>>> import numpy as np
>>> import numpy.linalg as la
>>> np.set_printoptions(precision=2, suppress=True, linewidth=200, legacy="1.25")
>>> def rnd(a):
...     return np.round(a, 2) + 0
... 
>>> M = np.load("dump.npy")
>>> print(M)
[[ 1  0  1  1  1  1  2]
 [ 2  2  2  0  2  1  0]
 [ 0  0  1  2  0  1  2]
 [ 2  1  2  0  2  0  1]
 [ 0  1  0  0  2  1  1]
 [ 1  0  1  1  2  2  0]
 [ 1  0  1  0  2  0  1]
 [ 0  2  1  0  0  2  2]
 [ 2  0  2  0  0  1  2]
 [-5 -6 -5  1 -5 -2  2]]
>>> U, s, VT = la.svd(M, full_matrices=False)
>>> print(rnd(s / s[0]))
[1.   0.43 0.23 0.21 0.16 0.1  0.03]
>>> feats = np.load("run11.npy")
>>> print(feats)
[[  1   1  -2   0   0   1  -2  -2]
 [  3   2  -1  -2   0   3   0  -4]
 [  4   4  -3   0   0   2   1  -6]
 [  5   2  -1   0  -1   4  -1  -5]
 [  6   3  -3   0   1   6   0  -7]
 [  4   5  -3   1   3   5   1  -6]
 [  5   4  -4   0   5   5  -1  -8]
 [  5   4  -4   1   7   5   0  -7]
 [  5   5  -4   2   6   3   0  -7]
 [  3   6  -5   1   7   3   2  -9]
 [  4   6  -5   0   9   2   4 -11]
 [  5   5  -3  -1  10   1   6 -12]
 [  5   4  -3   0   8   2   7 -12]
 [  5   3  -2   2   9   3   8 -12]
 [  4   5  -1   3   9   3   8 -11]
 [  6   3  -2   5   7   1   7 -10]
 [  8   3  -2   3   5   3   9  -9]
 [  9   1  -1   1   4   4   8 -10]
 [  9   3   1  -1   4   4   9 -12]]
>>> print(rnd(la.norm(feats, 1)), rnd(la.norm(feats, np.inf)))
160.0 44.0
>>> print(rnd(la.norm(feats, "nuc")))
108.04
>>> print(la.norm(feats, axis=1).argmax())
18
>>> print(rnd(la.norm(feats[3], 1)), rnd(la.norm(feats[3], np.inf)))
19.0 5.0
>>> B = np.array([[1, 1], [2, 0], [-3, 3], [1, -3], [-2, 2], [0, 0], [0, 3], [3, -1]])
>>> print(np.einsum("ij->j", feats))
[  96   69  -48   15   93   60   66 -160]
>>> print(np.einsum("ij,ij->i", feats, feats))
[ 15  43  82  73 140 122 172 181 164 214 299 341 311 340 326 273 282 280 349]
>>> B @ feats
Traceback (most recent call last):
  File "<python-input-17>", line 1, in <module>
    B @ feats
    ~~^~~~~~~
ValueError: matmul: Input operand 1 has a mismatch in its core dimension 0, with gufunc signature (n?,k),(k,m?)->(n?,m?) (size 19 is different from 2)
>>> print(feats @ B)
[[  3  -9]
 [ -4  10]
 [  3   4]
 [ -1   2]
 [ -2   6]
 [  0   7]
 [ -9   8]
 [ -9  11]
 [ -4   6]
 [-10  14]
 [-20  30]
 [-33  49]
 [-30  45]
 [-35  47]
 [-31  45]
 [-21  30]
 [-14  39]
 [-23  45]
 [-33  62]]
>>> print(np.vstack([feats, B.T]).shape)
(21, 8)
>>> print(B.T @ feats.T)
[[  3  -4   3  -1  -2   0  -9  -9  -4 -10 -20 -33 -30 -35 -31 -21 -14 -23 -33]
 [ -9  10   4   2   6   7   8  11   6  14  30  49  45  47  45  30  39  45  62]]
>>> A = np.loadtxt("layer14.csv", delimiter=",")
>>> print(A)
[[ -5.  -2.  -2.  -9.  -3.   3.   6.   2.   0.  -2.   1.   0.  -2.]
 [ -1.   0.   5.  -5.  -3.   2.   3.  -1.  -2.  -2.   5.  -2.  -6.]
 [ -4.  -4.  -4.  -8.  -7.   3.   6.   5.   3.  -3.   0.  -2.  -6.]
 [  1.  -1.   4.  -3.  -1.   0.  -1.   2.   3.   1.   3.   1.  -2.]
 [ -4.   5.   4.  -6.   3.   5.  -1.   3.  -1.   1.   3.   2.  -5.]
 [ -6.   4.   2.  -7.   0.   1.   1.   2.   1.   1.  -1.   1.  -5.]
 [ -9.   4.   3. -12.   3.   4.   5.   6.  -2.   0.  -3.  -1.  -5.]
 [ -5.   2.   4.  -4.   0.  -1.   0.   8.   4.   2.   5.   2.   1.]
 [ -5.  -1.   0.  -7.  -5.  -1.   5.  -3.   0.   0.   0.  -1.  -3.]
 [ -8.  -2.  11. -12.  -2.  -1.   4.   4.   2.   0.   1.  -3. -10.]
 [ -5.  -2.   1.  -4.   0.   2.  -4.   6.   6.   0.  -1.   1.  -6.]
 [ -6.  -4.   4.  -1.  -1.   1.  -6.   6.   9.   4.   3.  -1.  -7.]
 [ -7.   0.   4. -12.  -2.   4.   6.   0.  -3.   0.   1.  -3.  -6.]
 [ -3.  -6.   2.  -4.  -5.   2.  -3.   0.   5.   0.   3.  -1.  -7.]
 [ -1.  -3.   0.   2.  -1.   0.  -3.   1.   3.   1.  -3.  -1.  -2.]
 [ -7.  -2.   2. -10.  -5.  -2.   1.   0.   5.  -1.   4.   1.  -7.]
 [ -1.  -3.   3.  -3.  -2.   0.   2.   7.   4.  -1.  -4.  -2.  -4.]
 [ -8.   1.   7. -10.  -6.  -3.   5.   6.   4.   0.   6.  -1.  -5.]
 [ -4.  -9.   0.  -7.  -6.  -2.   2.   4.   8.  -1.   0.   0.  -3.]
 [  1.   1.   3.  -6.  -6.   2.   6.   1.  -2.  -4.   7.  -3.  -8.]
 [ -2.   0.   4.   4.  -2.   3.  -7.   3.   3.   4.   3.  -2.  -3.]
 [  1.   1.   3.  -6.  -6.   2.   6.   1.  -2.  -4.   7.  -3.  -8.]
 [ -3.  -2.  -2.   3.  -1.   1.  -1.   1.   2.   2.   1.  -3.  -1.]
 [ -6.  -1.  -4.  -3.  -1.   6.   2.   6.   2.   1.  -1.  -3.  -3.]
 [ -4.  -5.  -2.  -3.  -3.   1.   1.   7.   7.   1.   1.  -2.  -2.]
 [ -7.  -4.   8. -13.  -7.   0.   0.   6.   9.  -1.   3.  -1. -14.]
 [ -2.   4.   3.   0.  -1.   3.   2.   6.  -2.   0.   2.  -3.  -1.]
 [ -5.  -2.   1.  -4.   0.   2.  -4.   6.   6.   0.  -1.   1.  -6.]
 [ -7.   3.   4.  -7.  -1.   3.   1.   6.   2.   0.  -5.  -2. -10.]
 [ -4.   0.   4.  -7.  -2.  -4.   0.   3.   6.   1.   1.   2.  -4.]
 [ -5.  -5.  -2.   0.  -4.  -1.   2.  -2.   2.   1.   4.  -3.  -1.]
 [-10.   2.   2.  -6.  -3.   4.  -3.   9.   6.   3.  -1.  -1.  -7.]
 [ -8.   2.   7.  -7.  -6.  -2.   7.   0.  -3.   1.   1.  -7.  -5.]
 [ -2.  -3.   2.  -6.  -4.   2.   0.  -1.   2.  -1.   6.   0.  -5.]
 [ -8.  -1.   3.  -7.  -4.   0.   5.   2.  -1.   1.   3.  -4.  -1.]
 [ -6.  -2.   5.  -2.  -2.  -2.   1.   6.   3.   4.  -3.  -4.   0.]
 [ -1.  -3.   0.   2.  -1.   0.  -3.   1.   3.   1.  -3.  -1.  -2.]
 [  0.   1.   2.   3.  -5.   3.  -4.   5.   3.   2.   5.  -3.  -5.]]
>>> print(la.matrix_rank(A))
13
>>> print(A.sum(axis=1))
[-13.  -7. -21.   7.   9.  -6.  -7.  18. -21. -16.  -6.   1. -18. -17.  -7. -21.  -4.  -4. -18.  -8.   8.  -8.  -3.  -5.  -3. -21.  11.  -6. -13.  -4. -14.  -5. -20. -10. -12.  -2.  -7.   7.]
